$ python3 -q
>>> import numpy as np
>>> import numpy.linalg as la
>>> np.set_printoptions(suppress=True, linewidth=160)
>>> def rnd(a):
...     return np.round(a, 1) + 0
... 
>>> X = np.array([[2, -1, -2, 2, 0, -1, 3, 1, 1, 2, -2, 2],
...     [1, -2, -3, 2, -2, -3, -2, -2, -3, -3, -2, 3],
...     [2, -2, 1, 1, -2, 2, -3, -1, -3, 2, 3, 2],
...     [3, 3, -1, 3, -3, -2, -3, 0, 3, 2, 2, -1],
...     [3, -1, 1, 3, 2, 3, 1, -3, -2, 3, 0, 0],
...     [-2, 2, -2, 1, 3, -1, 2, 3, -1, 0, 2, -1],
...     [-3, -2, -3, 2, -1, 3, 1, -2, -1, -2, -2, 1]])
>>> X
array([[ 2, -1, -2,  2,  0, -1,  3,  1,  1,  2, -2,  2],
       [ 1, -2, -3,  2, -2, -3, -2, -2, -3, -3, -2,  3],
       [ 2, -2,  1,  1, -2,  2, -3, -1, -3,  2,  3,  2],
       [ 3,  3, -1,  3, -3, -2, -3,  0,  3,  2,  2, -1],
       [ 3, -1,  1,  3,  2,  3,  1, -3, -2,  3,  0,  0],
       [-2,  2, -2,  1,  3, -1,  2,  3, -1,  0,  2, -1],
       [-3, -2, -3,  2, -1,  3,  1, -2, -1, -2, -2,  1]])
>>> x0 = np.array([4, 2, -5, 5, -2, 7, -1, 4, -4, -2, 2, 3])
>>> h = np.maximum(X @ x0, 0)
>>> np.flatnonzero(h > 1e-9)
array([0, 1, 2, 3, 4, 5, 6])
>>> np.maximum(X @ (3 * x0), 0)
array([ 42,  75, 123,  54,  78,  39,  90])
>>> X.T @ h
array([ 151, -152, -170,  324, -125,  112, -103, -176, -225,   89,   47,  184])
>>> np.maximum(X @ x0, 0) - np.maximum(-X @ x0, 0)
array([14, 25, 41, 18, 26, 13, 30])
>>> np.count_nonzero(X)
np.int64(79)
>>> X[:, 12]
Traceback (most recent call last):
  File "<python-input-13>", line 1, in <module>
    X[:, 12]
    ~^^^^^^^
IndexError: index 12 is out of bounds for axis 1 with size 12
>>> rnd(la.svd(X, compute_uv=False))
array([10.2,  9.6,  8.3,  7.1,  5.3,  4.8,  3.5])
>>> np.abs(X).max()
np.int64(3)
>>> np.zeros(7, 12)
Traceback (most recent call last):
  File "<python-input-16>", line 1, in <module>
    np.zeros(7, 12)
    ~~~~~~~~^^^^^^^
TypeError: Cannot interpret '12' as a data type
>>> B = X / la.norm(X, axis=1)
Traceback (most recent call last):
  File "<python-input-17>", line 1, in <module>
    B = X / la.norm(X, axis=1)
        ~~^~~~~~~~~~~~~~~~~~~~
ValueError: operands could not be broadcast together with shapes (7,12) (7,) 
>>> B = X / la.norm(X, axis=1, keepdims=True)
>>> G = B @ B.T
>>> (np.abs(G) > 0.9).astype(int)
array([[1, 0, 0, 0, 0, 0, 0],
       [0, 1, 0, 0, 0, 0, 0],
       [0, 0, 1, 0, 0, 0, 0],
       [0, 0, 0, 1, 0, 0, 0],
       [0, 0, 0, 0, 1, 0, 0],
       [0, 0, 0, 0, 0, 1, 0],
       [0, 0, 0, 0, 0, 0, 1]])
>>> rnd(G[4])
array([ 0.3, -0.1,  0.5,  0. ,  1. , -0.2,  0.1])
>>> np.argwhere(np.triu(np.abs(G) > 0.95, 1))
array([], shape=(0, 2), dtype=int64)
>>> (G - 2 * np.eye(7)).round(6).argmax(axis=1)
array([4, 6, 4, 2, 2, 0, 1])
>>> x0 = np.array([-4, -4, 0, 2, 0, 5, 1, 0, -5, 1, 2, 1])
>>> np.einsum("ij,j->i", X, x0)
array([ -7,   2,  34, -41,  27,   7,  40])
>>> X @ np.eye(12)[10]
array([-2., -2.,  3.,  2.,  0.,  2., -2.])
>>> la.norm(X @ x0) <= la.norm(X, 2) * la.norm(x0) + 1e-9
np.True_
>>> np.sign((X @ x0).round(6))
array([-1,  1,  1, -1,  1,  1,  1])
>>> X @ x0
array([ -7,   2,  34, -41,  27,   7,  40])
>>> th = np.radians(72)
>>> r_ = np.eye(12)
>>> r_[7, 7] = r_[6, 6] = np.cos(th)
>>> r_[7, 6], r_[6, 7] = -np.sin(th), np.sin(th)
>>> rnd(r_)
array([[ 1. ,  0. ,  0. ,  0. ,  0. ,  0. ,  0. ,  0. ,  0. ,  0. ,  0. ,  0. ],
       [ 0. ,  1. ,  0. ,  0. ,  0. ,  0. ,  0. ,  0. ,  0. ,  0. ,  0. ,  0. ],
       [ 0. ,  0. ,  1. ,  0. ,  0. ,  0. ,  0. ,  0. ,  0. ,  0. ,  0. ,  0. ],
       [ 0. ,  0. ,  0. ,  1. ,  0. ,  0. ,  0. ,  0. ,  0. ,  0. ,  0. ,  0. ],
       [ 0. ,  0. ,  0. ,  0. ,  1. ,  0. ,  0. ,  0. ,  0. ,  0. ,  0. ,  0. ],
       [ 0. ,  0. ,  0. ,  0. ,  0. ,  1. ,  0. ,  0. ,  0. ,  0. ,  0. ,  0. ],
       [ 0. ,  0. ,  0. ,  0. ,  0. ,  0. ,  0.3,  1. ,  0. ,  0. ,  0. ,  0. ],
       [ 0. ,  0. ,  0. ,  0. ,  0. ,  0. , -1. ,  0.3,  0. ,  0. ,  0. ,  0. ],
       [ 0. ,  0. ,  0. ,  0. ,  0. ,  0. ,  0. ,  0. ,  1. ,  0. ,  0. ,  0. ],
       [ 0. ,  0. ,  0. ,  0. ,  0. ,  0. ,  0. ,  0. ,  0. ,  1. ,  0. ,  0. ],
       [ 0. ,  0. ,  0. ,  0. ,  0. ,  0. ,  0. ,  0. ,  0. ,  0. ,  1. ,  0. ],
       [ 0. ,  0. ,  0. ,  0. ,  0. ,  0. ,  0. ,  0. ,  0. ,  0. ,  0. ,  1. ]])
>>> B = X @ r_.T
>>> np.allclose(la.norm(X, axis=1), la.norm(B, axis=1))
True
>>> rnd(la.det(r_)), rnd(np.trace(r_))
(np.float64(1.0), np.float64(10.6))
>>> rnd(B)
array([[ 2. , -1. , -2. ,  2. ,  0. , -1. ,  1.9, -2.5,  1. ,  2. , -2. ,  2. ],
       [ 1. , -2. , -3. ,  2. , -2. , -3. , -2.5,  1.3, -3. , -3. , -2. ,  3. ],
       [ 2. , -2. ,  1. ,  1. , -2. ,  2. , -1.9,  2.5, -3. ,  2. ,  3. ,  2. ],
       [ 3. ,  3. , -1. ,  3. , -3. , -2. , -0.9,  2.9,  3. ,  2. ,  2. , -1. ],
       [ 3. , -1. ,  1. ,  3. ,  2. ,  3. , -2.5, -1.9, -2. ,  3. ,  0. ,  0. ],
       [-2. ,  2. , -2. ,  1. ,  3. , -1. ,  3.5, -1. , -1. ,  0. ,  2. , -1. ],
       [-3. , -2. , -3. ,  2. , -1. ,  3. , -1.6, -1.6, -1. , -2. , -2. ,  1. ]])
>>> np.allclose(X @ X.T, B @ B.T)
True
>>> K = np.load("dump.npy")
>>> K
array([[ 5,  5,  5,  5],
       [ 5, 10, 10, 10],
       [ 5, 10, 15, 15],
       [ 5, 10, 15, 20]])
>>> ev, evecs = la.eigh(K)
>>> x0 = np.array([6, 1, 4, 1])
>>> x0 @ K @ x0
np.int64(1030)
>>> rnd(x0 @ K @ x0 / (x0 @ x0)), rnd(ev[0]), rnd(ev[-1])
(np.float64(19.1), np.float64(1.4), np.float64(41.5))
>>> Lm = la.cholesky(K)
>>> rnd(np.diag(Lm) ** 2)
array([5., 5., 5., 5.])
>>> rnd(K / np.sqrt(np.outer(np.diag(K), np.diag(K))))
array([[1. , 0.7, 0.6, 0.5],
       [0.7, 1. , 0.8, 0.7],
       [0.6, 0.8, 1. , 0.9],
       [0.5, 0.7, 0.9, 1. ]])
>>> rnd(Lm)
array([[2.2, 0. , 0. , 0. ],
       [2.2, 2.2, 0. , 0. ],
       [2.2, 2.2, 2.2, 0. ],
       [2.2, 2.2, 2.2, 2.2]])
>>> hat = np.triu(np.array([[5, 9, -8, -9], [8, 3, 0, -5], [-6, 3, -6, 6], [-6, -7, 7, 7]]), 1) + np.eye(4)
>>> B = hat @ K @ la.inv(hat)
>>> hat @ K - K @ hat
array([[ -40., -125., -125., -170.],
       [ -25.,  -95.,  -35.,  -65.],
       [  30.,   15.,  130.,  125.],
       [   0.,  -45.,   40.,    5.]])
>>> rnd(np.poly(B))
array([   1.,  -50.,  375., -875.,  625.])
>>> K.reshape(2, -1)
array([[ 5,  5,  5,  5,  5, 10, 10, 10],
       [ 5, 10, 15, 15,  5, 10, 15, 20]])
>>> K.ravel(order="F")
array([ 5,  5,  5,  5,  5, 10, 10, 10,  5, 10, 15, 15,  5, 10, 15, 20])
>>> K.reshape(-1, 2)
array([[ 5,  5],
       [ 5,  5],
       [ 5, 10],
       [10, 10],
       [ 5, 10],
       [15, 15],
       [ 5, 10],
       [15, 20]])
>>> t3 = K.reshape(4, 2, -1)
>>> t3[:, 0]
array([[ 5,  5],
       [ 5, 10],
       [ 5, 10],
       [ 5, 10]])
>>> np.einsum("ihd,jhd->hij", t3, t3).shape
(2, 4, 4)
>>> t3.transpose(1, 0, 2)
array([[[ 5,  5],
        [ 5, 10],
        [ 5, 10],
        [ 5, 10]],

       [[ 5,  5],
        [10, 10],
        [15, 15],
        [15, 20]]])
>>> np.einsum("ihd,ihd->ih", t3, t3)
array([[ 50,  50],
       [125, 200],
       [125, 450],
       [125, 625]])
